$ python3 -q
>>> import numpy as np
>>> np.set_printoptions(precision=2, suppress=True, linewidth=120)
>>> X = 2 * np.eye(4) + np.eye(4, k=1)
>>> print(X)
[[2. 1. 0. 0.]
 [0. 2. 1. 0.]
 [0. 0. 2. 1.]
 [0. 0. 0. 2.]]
>>> print(X.reshape(2, -1))
[[2. 1. 0. 0. 0. 2. 1. 0.]
 [0. 0. 2. 1. 0. 0. 0. 2.]]
>>> print(X.reshape(-1, 2))
[[2. 1.]
 [0. 0.]
 [0. 2.]
 [1. 0.]
 [0. 0.]
 [2. 1.]
 [0. 0.]
 [0. 2.]]
>>> blk = X.reshape(4, 2, -1)
>>> print(blk.shape)
(4, 2, 2)
>>> print(blk[:, 0])
[[2. 1.]
 [0. 2.]
 [0. 0.]
 [0. 0.]]
>>> print(blk.sum(axis=1))
[[2. 1.]
 [1. 2.]
 [2. 1.]
 [0. 2.]]
>>> print(np.swapaxes(blk, 1, 2)[3])
[[0. 0.]
 [0. 2.]]
>>> print(blk.transpose(1, 0, 2))
[[[2. 1.]
  [0. 2.]
  [0. 0.]
  [0. 0.]]

 [[0. 0.]
  [1. 0.]
  [2. 1.]
  [0. 2.]]]
>>> J = np.load("mat.npy")
>>> print(J)
[[0 1 0 0]
 [1 0 0 0]
 [0 0 1 0]
 [0 0 0 1]]
>>> vec = np.array([-8, 8, -3, 3])
>>> print([p for p in range(1, 25) if np.allclose(np.linalg.matrix_power(J, p), np.eye(4))])
[2, 4, 6, 8, 10, 12, 14, 16, 18, 20, 22, 24]
>>> print(np.abs(np.linalg.eigvals(J)))
[1. 1. 1. 1.]
>>> print(np.sort(np.abs(np.degrees(np.angle(np.linalg.eigvals(J))))))
[  0.   0.   0. 180.]
>>> print(np.linalg.inv(J))
[[0. 1. 0. 0.]
 [1. 0. 0. 0.]
 [0. 0. 1. 0.]
 [0. 0. 0. 1.]]
>>> print(J.reshape(-1, 2))
[[0 1]
 [0 0]
 [1 0]
 [0 0]
 [0 0]
 [1 0]
 [0 0]
 [0 1]]
>>> print(J.ravel(order="F"))
[0 1 0 0 1 0 0 0 0 0 1 0 0 0 0 1]
>>> blk = J.reshape(4, 2, -1)
>>> print(blk[:, 0])
[[0 1]
 [1 0]
 [0 0]
 [0 0]]
>>> print(np.einsum("ihd,ihd->ih", blk, blk))
[[1 0]
 [1 0]
 [0 1]
 [0 1]]
>>> print(J.sum(axis=1))
[1 1 1 1]
>>> print(J @ np.ones(4))
[1. 1. 1. 1.]
>>> print(np.linalg.matrix_power(J, 2))
[[1 0 0 0]
 [0 1 0 0]
 [0 0 1 0]
 [0 0 0 1]]
>>> print(np.sort(np.abs(np.linalg.eigvals(J)))[::-1])
[1. 1. 1. 1.]
>>> p = np.eye(4)[2]
>>> for _ in range(6):
...     p = p @ J
...     print(p.round(2))
... 
[0. 0. 1. 0.]
[0. 0. 1. 0.]
[0. 0. 1. 0.]
[0. 0. 1. 0.]
[0. 0. 1. 0.]
[0. 0. 1. 0.]
>>> E = np.load("run5.npy")
>>> print(E)
[[ 1  0  0]
 [ 0 -1  0]
 [ 0  0  3]]
>>> print(round(np.linalg.det(E), 2))
-3.0
>>> print(np.allclose(E, E.T))
True
>>> print((E - E.T) / 2)
[[0. 0. 0.]
 [0. 0. 0.]
 [0. 0. 0.]]
>>> np.linalg.determinant(E)
Traceback (most recent call last):
  File "<python-input-35>", line 1, in <module>
    np.linalg.determinant(E)
    ^^^^^^^^^^^^^^^^^^^^^
AttributeError: module 'numpy.linalg' has no attribute 'determinant'
>>> assert E == E.T
Traceback (most recent call last):
  File "<python-input-36>", line 1, in <module>
    assert E == E.T
           ^^^^^^^^
ValueError: The truth value of an array with more than one element is ambiguous. Use a.any() or a.all()
>>> print(np.trace(E))
3
